>>> import numpy as np
>>> np.set_printoptions(precision=2, suppress=True, linewidth=160, legacy="1.25")
>>> def tidy(a):
...     return np.round(a, 2) + 0
... 
>>> A = np.load("case13.npy")
>>> A
array([[1, 4, 2, 2, 2, 5, 4, 3],
       [3, 1, 4, 2, 3, 2, 5, 3],
       [0, 5, 2, 0, 2, 0, 3, 4],
       [1, 5, 5, 2, 4, 1, 5, 3]])
>>> vec = np.array([1, -1, -5, -5, 1, 2, -4, -3])
>>> h1 = np.maximum(A @ vec, 0)
>>> np.maximum(A @ vec, 0) - np.maximum(-A @ vec, 0)
array([-36, -50, -37, -62])
>>> np.tanh(A @ vec)
array([-1., -1., -1., -1.])
>>> B = np.array([[-2, 0, -1],
...     [-2, 1, 2],
...     [2, -1, 0],
...     [2, 2, 0],
...     [2, -2, -2],
...     [0, 1, 1],
...     [2, -1, 2],
...     [1, 2, -2]])
>>> B.T @ A.T
array([[13, 23,  8, 23],
       [ 9, -2,  4, -2],
       [10, -1,  4,  6]])
>>> np.einsum("ik,kj->ji", A, B)
array([[13, 23,  8, 23],
       [ 9, -2,  4, -2],
       [10, -1,  4,  6]])
>>> np.einsum("ij->j", A)
array([ 5, 15, 13,  6, 11,  8, 17, 13])
>>> np.linalg.matrix_rank(np.vstack([A, B.T]))
7
>>> r0 = np.array([-1, 2])
>>> np.polyval(r0, A[3])
array([ 1, -3, -3,  0, -2,  1, -3, -1])
>>> np.correlate(A[3], A[2], "full")
array([ 4, 23, 35, 25, 32, 28, 42, 70, 40, 28, 28, 15, 31, 15,  0])
>>> np.cross(A[3, :3], A[2, :3])
array([-15,  -2,   5])
>>> vec = np.array([-1, 1, -1, 2, -2, 1, 2, -2])
>>> A @ (2 * vec)
array([16, -4, -6,  0])
>>> A @ np.eye(8)[1]
array([4., 1., 5., 5.])
>>> A @ vec
array([ 8, -2, -3,  0])
>>> A @ np.ones(8)
array([23., 23., 16., 26.])
>>> (A * vec).sum(axis=1)
array([ 8, -2, -3,  0])
>>> U, s, Vt = np.linalg.svd(A, full_matrices=False)
>>> tidy(U.T @ A @ Vt.T)
array([[16.73,  0.  ,  0.  ,  0.  ],
       [ 0.  ,  4.62,  0.  ,  0.  ],
       [ 0.  ,  0.  ,  3.92,  0.  ],
       [ 0.  ,  0.  ,  0.  ,  1.84]])
>>> tidy(np.cumsum(s ** 2) / np.sum(s ** 2))
array([0.87, 0.94, 0.99, 1.  ])
>>> tidy(np.sqrt((s ** 2).sum())), tidy(np.linalg.norm(A))
(17.89, 17.89)
>>> tidy(np.abs(Vt[0]))
array([0.15, 0.45, 0.4 , 0.19, 0.34, 0.24, 0.51, 0.38])
>>> (s > 1e-8).sum()
4
>>> J = np.loadtxt("m.csv", delimiter=",")
>>> J
array([[-1.91, -0.14, -1.03],
       [-2.02, -0.05, -0.86],
       [-2.07,  0.02, -0.84],
       [-2.11,  0.04, -0.97],
       [ 0.96,  1.06,  0.  ],
       [ 0.85,  0.81, -0.1 ],
       [ 0.95,  0.99,  0.  ],
       [ 1.11,  1.09,  0.09],
       [ 1.13,  1.1 , -1.88],
       [ 0.97,  1.04, -2.01],
       [ 1.05,  0.98, -2.11],
       [ 1.06,  0.96, -2.01]])
>>> vec = np.array([1, 2, 3])
>>> rhs = J @ vec
>>> c, lr = np.zeros(3), 1 / np.linalg.norm(J, 2) ** 2
>>> for i in range(25):
...     c -= lr * J.T @ (J @ c - rhs)
...     if i % 5 == 0: print(i, round(np.linalg.norm(J @ c - rhs), 2))
... 
0 4.99
5 2.38
10 1.76
15 1.3
20 0.96
>>> tidy(np.linalg.cond(J))
4.14
>>> m1 = np.load("x.npy")
>>> tidy(m1)
array([[  0.04,   7.68, -11.63,  33.11,   5.7 ,  -1.8 ,  -9.66,   1.71],
       [  0.11,   7.17, -11.04,  31.66,   5.23,  -1.47,  -9.11,   1.24],
       [  0.29,   5.54,  -9.07,  26.79,   3.67,  -0.43,  -7.34,  -0.22],
       [  0.37,   4.27,  -7.42,  22.63,   2.42,   0.36,  -5.94,  -1.29],
       [  0.38,   3.77,  -6.74,  20.88,   1.91,   0.67,  -5.38,  -1.68],
       [  0.38,   3.69,  -6.63,  20.59,   1.83,   0.72,  -5.29,  -1.74],
       [  0.38,   3.51,  -6.38,  19.95,   1.65,   0.82,  -5.09,  -1.88],
       [  0.38,   3.25,  -5.99,  18.95,   1.38,   0.98,  -4.78,  -2.08],
       [  0.26,   1.85,  -3.76,  13.02,  -0.09,   1.74,  -3.14,  -2.92],
       [  0.21,   1.62,  -3.33,  11.83,  -0.34,   1.84,  -2.84,  -3.  ],
       [  0.16,   1.41,  -2.92,  10.69,  -0.56,   1.92,  -2.58,  -3.05],
       [ -0.02,   0.96,  -1.89,   7.66,  -1.04,   2.  ,  -1.93,  -2.98],
       [ -0.06,   0.89,  -1.72,   7.16,  -1.1 ,   1.99,  -1.84,  -2.93],
       [ -0.32,   0.56,  -0.63,   3.51,  -1.24,   1.63,  -1.19,  -2.16],
       [ -0.34,   0.55,  -0.57,   3.29,  -1.22,   1.58,  -1.15,  -2.08],
       [ -0.36,   0.52,  -0.46,   2.85,  -1.18,   1.47,  -1.07,  -1.91],
       [ -0.38,   0.49,  -0.34,   2.33,  -1.1 ,   1.32,  -0.97,  -1.67],
       [ -0.38,   0.45,  -0.23,   1.81,  -0.98,   1.14,  -0.85,  -1.4 ],
       [ -0.38,   0.43,  -0.18,   1.6 ,  -0.91,   1.05,  -0.79,  -1.27],
       [ -0.36,   0.39,  -0.13,   1.28,  -0.81,   0.9 ,  -0.7 ,  -1.07],
       [ -0.26,   0.26,  -0.03,   0.61,  -0.48,   0.5 ,  -0.43,  -0.56],
       [  0.06,  -0.06,   0.  ,  -0.09,   0.09,  -0.09,   0.1 ,   0.09],
       [  0.09,  -0.09,   0.  ,  -0.12,   0.13,  -0.13,   0.13,   0.12],
       [  0.37,  -0.38,  -0.02,  -0.39,   0.47,  -0.45,   0.53,   0.4 ],
       [  0.38,  -0.38,  -0.02,  -0.39,   0.48,  -0.45,   0.53,   0.4 ],
       [  0.41,  -0.42,  -0.02,  -0.42,   0.51,  -0.49,   0.58,   0.43],
       [  0.74,  -0.75,  -0.05,  -0.61,   0.83,  -0.76,   1.01,   0.61],
       [  1.74,  -1.84,  -0.12,  -0.96,   1.55,  -1.32,   2.32,   0.76],
       [  2.2 ,  -2.37,  -0.14,  -1.08,   1.8 ,  -1.49,   2.92,   0.71],
       [  2.64,  -2.88,  -0.15,  -1.19,   2.01,  -1.62,   3.5 ,   0.61],
       [  7.04,  -8.34,   0.11,  -2.3 ,   3.16,  -1.97,   9.43,  -1.7 ],
       [  7.19,  -8.54,   0.12,  -2.34,   3.18,  -1.97,   9.64,  -1.81],
       [  7.35,  -8.73,   0.14,  -2.39,   3.2 ,  -1.96,   9.85,  -1.91],
       [  9.42, -11.47,   0.43,  -3.07,   3.37,  -1.76,  12.74,  -3.51],
       [ 11.11, -13.74,   0.73,  -3.69,   3.42,  -1.51,  15.12,  -4.93],
       [ 18.  , -23.33,   2.28,  -6.76,   2.96,   0.09,  25.08, -11.54]])
>>> tidy(np.linalg.norm(m1))
102.45
>>> tidy(np.abs(m1).max())
33.11
>>> np.unravel_index(np.abs(m1).argmax(), m1.shape)
(0, 3)
>>> gram = np.cov(m1, rowvar=False)
>>> tidy(m1.std(axis=0))
array([ 4.01,  5.99,  3.5 , 10.62,  1.91,  1.33,  6.92,  2.27])
>>> tidy(np.polyfit(m1[:, 2], m1[:, 5], 1))
array([-0.01,  0.05])
>>> idx = m1[:, 2] > np.median(m1[:, 2])
>>> r0 = m1[idx].mean(axis=0) - m1[~idx].mean(axis=0)
>>> tidy(r0)
array([  3.7 ,  -7.25,   4.65, -15.61,   0.56,  -1.66,   8.98,   0.33])
>>> np.argsort(-np.abs(r0).round(6), kind="stable")
array([3, 6, 1, 2, 0, 5, 4, 7])
>>> ((m1 - m1.mean(axis=0)) @ r0 > 0).astype(int)
array([0, 0, 0, 0, 0, 0, 0, 0, 0, 0, 0, 0, 0, 1, 1, 1, 1, 1, 1, 1, 1, 1, 1, 1, 1, 1, 1, 1, 1, 1, 1, 1, 1, 1, 1, 1])
>>> data = np.loadtxt("mat.csv", delimiter=",")
>>> data
array([[ 2.,  1.,  0.,  1.,  3.,  0.,  0.,  0.,  1.,  0.,  2.,  3.],
       [ 2.,  4.,  2.,  2.,  4.,  0.,  3.,  3.,  2.,  2.,  3.,  6.],
       [ 4.,  6.,  2.,  3.,  6.,  1.,  6.,  6.,  4.,  2.,  3.,  9.],
       [ 6.,  7.,  5.,  6.,  8.,  4.,  6.,  8.,  4.,  3.,  4.,  9.],
       [ 8., 10.,  5.,  8., 11.,  6.,  6., 10.,  4.,  3.,  4., 11.],
       [11., 13.,  7., 10., 12.,  9.,  7., 13.,  7.,  4.,  7., 11.],
       [11., 16.,  9., 12., 15., 12.,  8., 15.,  8.,  6.,  7., 14.],
       [13., 16., 11., 15., 15., 13., 11., 15., 10.,  9.,  9., 17.],
       [15., 16., 12., 16., 17., 15., 13., 16., 12., 11., 10., 17.],
       [18., 17., 15., 16., 18., 17., 13., 17., 13., 13., 13., 17.],
       [20., 19., 18., 19., 18., 17., 15., 20., 14., 14., 14., 17.],
       [20., 21., 21., 20., 19., 20., 17., 23., 15., 17., 14., 19.],
       [22., 21., 23., 23., 20., 20., 17., 24., 16., 20., 17., 19.],
       [22., 24., 26., 24., 20., 20., 19., 25., 18., 22., 19., 19.],
       [22., 26., 27., 27., 21., 21., 20., 27., 21., 24., 22., 21.],
       [25., 26., 30., 30., 22., 23., 22., 28., 22., 26., 24., 23.],
       [25., 26., 32., 33., 22., 25., 23., 28., 25., 29., 24., 26.],
       [26., 29., 33., 36., 23., 27., 23., 31., 25., 29., 26., 28.],
       [28., 29., 33., 39., 26., 28., 23., 34., 25., 31., 29., 31.],
       [30., 29., 35., 40., 28., 29., 26., 35., 25., 34., 31., 34.],
       [31., 30., 37., 42., 31., 29., 29., 36., 28., 37., 33., 37.],
       [32., 31., 40., 44., 33., 31., 31., 39., 31., 38., 34., 39.],
       [35., 33., 41., 47., 35., 34., 31., 42., 32., 38., 34., 39.],
       [36., 34., 41., 50., 37., 35., 31., 45., 33., 38., 35., 40.],
       [36., 37., 41., 53., 39., 38., 34., 46., 33., 40., 38., 40.]])
>>> B = np.c_[data[:, :9] @ np.array([[1, 1, -2, 2, -1, 0, -2, -2, 3],
...     [2, -2, 2, 0, -2, -1, 2, -3, 1],
...     [-1, -3, -1, -2, -3, 1, 0, -3, -2],
...     [-3, -3, -1, -2, -2, 3, -1, 0, 0],
...     [3, 1, 2, 2, 0, 2, 3, -1, -1],
...     [-1, -1, 0, 3, 3, -2, -2, 3, -1],
...     [3, -1, 3, 3, 0, 1, 0, -1, 0],
...     [1, -1, -2, 3, 1, -2, 0, 1, 1],
...     [3, -3, -1, -3, 0, 0, 3, 2, 2]]), np.array([-4, 6, 5, 6, -7, 5, 0, -4, -6, 8, 8, 6, 4, -6, 7, -1, -8, 4, 5, 7, -6, 8, 8, 1, -7])]
>>> B
array([[  13.,   -3.,    2.,    5.,   -6.,    8.,    9.,   -8.,    6.,   -4.],
       [  32.,  -26.,    9.,   16.,  -17.,    9.,   20.,  -22.,    9.,    6.],
       [  58.,  -42.,   13.,   37.,  -19.,    9.,   29.,  -27.,   21.,    5.],
       [  55.,  -63.,    5.,   48.,  -27.,   14.,   24.,  -34.,   19.,    6.],
       [  66.,  -74.,    7.,   66.,  -31.,   15.,   29.,  -42.,   25.,   -7.],
       [  82., -104.,   -1.,   78.,  -38.,   11.,   33.,  -47.,   38.,    5.],
       [  94., -128.,    5.,   91.,  -43.,   13.,   43.,  -53.,   35.,    0.],
       [  99., -151.,    3.,   91.,  -54.,   25.,   40.,  -59.,   40.,   -4.],
       [ 114., -164.,    3.,  104.,  -54.,   29.,   43.,  -59.,   45.,   -6.],
       [ 121., -177.,   -5.,  112.,  -61.,   27.,   41.,  -69.,   49.,    8.],
       [ 127., -205.,  -12.,  116.,  -79.,   33.,   41.,  -85.,   56.,    8.],
       [ 137., -231.,  -11.,  131.,  -82.,   29.,   44.,  -89.,   53.,    6.],
       [ 135., -247.,  -21.,  127.,  -95.,   40.,   43.,  -97.,   57.,    4.],
       [ 148., -274.,  -17.,  122., -111.,   43.,   54., -112.,   59.,   -6.],
       [ 158., -302.,  -19.,  119., -119.,   48.,   65., -112.,   65.,    7.],
       [ 160., -324.,  -26.,  127., -130.,   58.,   58., -121.,   68.,   -1.],
       [ 159., -351.,  -31.,  117., -136.,   66.,   60., -116.,   68.,   -8.],
       [ 160., -372.,  -35.,  128., -143.,   65.,   60., -122.,   72.,    4.],
       [ 164., -380.,  -42.,  144., -145.,   72.,   60., -123.,   77.,    5.],
       [ 176., -390.,  -38.,  161., -151.,   80.,   59., -134.,   77.,    7.],
       [ 199., -413.,  -32.,  164., -163.,   94.,   75., -144.,   81.,   -6.],
       [ 215., -443.,  -36.,  172., -170.,   98.,   84., -147.,   84.,    8.],
       [ 221., -463.,  -45.,  189., -174.,   98.,   82., -150.,   93.,    8.],
       [ 226., -478.,  -51.,  198., -177.,  102.,   86., -149.,   99.,    1.],
       [ 236., -498.,  -37.,  217., -179.,  107.,   89., -153.,   98.,   -7.]])
>>> tidy(np.linalg.lstsq(data, B[:, 0])[0])
array([ 1.,  2., -1., -3.,  3., -1.,  3.,  1.,  3.,  0.,  0.,  0.])
>>> tidy(np.linalg.norm(B - data @ np.linalg.lstsq(data, B)[0], axis=0))
array([ 0.  ,  0.  ,  0.  ,  0.  ,  0.  ,  0.  ,  0.  ,  0.  ,  0.  , 13.99])
>>> tidy(np.linalg.norm(np.linalg.qr(data)[0].T @ B, axis=0) ** 2 / ((B ** 2).sum(axis=0) + 1e-12))
array([1.  , 1.  , 1.  , 1.  , 1.  , 1.  , 1.  , 1.  , 1.  , 0.78])
>>> Q, r_ = np.linalg.qr(data)
>>> tidy(Q.T @ Q)
array([[1., 0., 0., 0., 0., 0., 0., 0., 0., 0., 0., 0.],
       [0., 1., 0., 0., 0., 0., 0., 0., 0., 0., 0., 0.],
       [0., 0., 1., 0., 0., 0., 0., 0., 0., 0., 0., 0.],
       [0., 0., 0., 1., 0., 0., 0., 0., 0., 0., 0., 0.],
       [0., 0., 0., 0., 1., 0., 0., 0., 0., 0., 0., 0.],
       [0., 0., 0., 0., 0., 1., 0., 0., 0., 0., 0., 0.],
       [0., 0., 0., 0., 0., 0., 1., 0., 0., 0., 0., 0.],
       [0., 0., 0., 0., 0., 0., 0., 1., 0., 0., 0., 0.],
       [0., 0., 0., 0., 0., 0., 0., 0., 1., 0., 0., 0.],
       [0., 0., 0., 0., 0., 0., 0., 0., 0., 1., 0., 0.],
       [0., 0., 0., 0., 0., 0., 0., 0., 0., 0., 1., 0.],
       [0., 0., 0., 0., 0., 0., 0., 0., 0., 0., 0., 1.]])
>>> tidy(np.abs(np.diag(r_)))
array([112.91,   9.87,  14.7 ,  12.8 ,   6.09,   5.62,   4.52,   4.26,   3.84,   3.3 ,   3.1 ,   6.71])
>>> W = np.array([[-1, -3, 3, 2],
...     [0, 3, -3, -2],
...     [-2, 1, 0, -1],
...     [-3, 1, 2, -1],
...     [-2, -3, 3, -2],
...     [-2, -2, -3, -2],
...     [2, 3, -3, 2],
...     [-1, 2, 3, 0],
...     [3, 3, -1, -1],
...     [-1, -1, -3, 3],
...     [-2, 1, 2, 3],
...     [1, 0, -2, 3]])
>>> c = np.array([-5, -5, -1, -1])
>>> act = np.maximum(data @ W + c, 0)
>>> np.linalg.matrix_rank(act)
3
>>> act
array([[  0.,   0.,  10.,   8.],
       [  0.,  15.,   0.,  20.],
       [  0.,  29.,   0.,  26.],
       [  0.,  24.,   3.,  18.],
       [  0.,  20.,   9.,  10.],
       [  0.,  35.,  13.,   9.],
       [  0.,  41.,   0.,   3.],
       [  0.,  52.,   0.,  28.],
       [  0.,  51.,   0.,  33.],
       [  0.,  47.,   0.,  42.],
       [  0.,  68.,   0.,  45.],
       [  0.,  81.,   0.,  47.],
       [  0.,  82.,   0.,  61.],
       [  0., 109.,   0.,  65.],
       [  0., 131.,   0.,  73.],
       [  0., 132.,   0.,  88.],
       [  0., 142.,   0.,  96.],
       [  0., 153.,   0.,  94.],
       [  0., 146.,   0., 111.],
       [  0., 145.,   0., 136.],
       [  0., 159.,   0., 153.],
       [  0., 175.,   0., 153.],
       [  0., 173.,   0., 140.],
       [  0., 178.,   0., 136.],
       [  0., 190.,   0., 138.]])
>>> basis = np.array([[3, -3], [-1, -2], [-1, 1], [-3, -3]])
>>> act @ basis
array([[ -34.,  -14.],
       [ -75.,  -90.],
       [-107., -136.],
       [ -81.,  -99.],
       [ -59.,  -61.],
       [ -75.,  -84.],
       [ -50.,  -91.],
       [-136., -188.],
       [-150., -201.],
       [-173., -220.],
       [-203., -271.],
       [-222., -303.],
       [-265., -347.],
       [-304., -413.],
       [-350., -481.],
       [-396., -528.],
       [-430., -572.],
       [-435., -588.],
       [-479., -625.],
       [-553., -698.],
       [-618., -777.],
       [-634., -809.],
       [-593., -766.],
       [-586., -764.],
       [-604., -794.]])
>>> (act @ basis).round(6).argmax(axis=1)
array([1, 0, 0, 0, 0, 0, 0, 0, 0, 0, 0, 0, 0, 0, 0, 0, 0, 0, 0, 0, 0, 0, 0, 0, 0])
>>> W @ basis
array([[ -9,   6],
       [  6,  -3],
       [ -4,   7],
       [ -9,  12],
       [  0,  21],
       [  5,  13],
       [  0, -21],
       [ -8,   2],
       [ 10, -13],
       [ -8,  -7],
       [-18,  -3],
       [ -4, -14]])
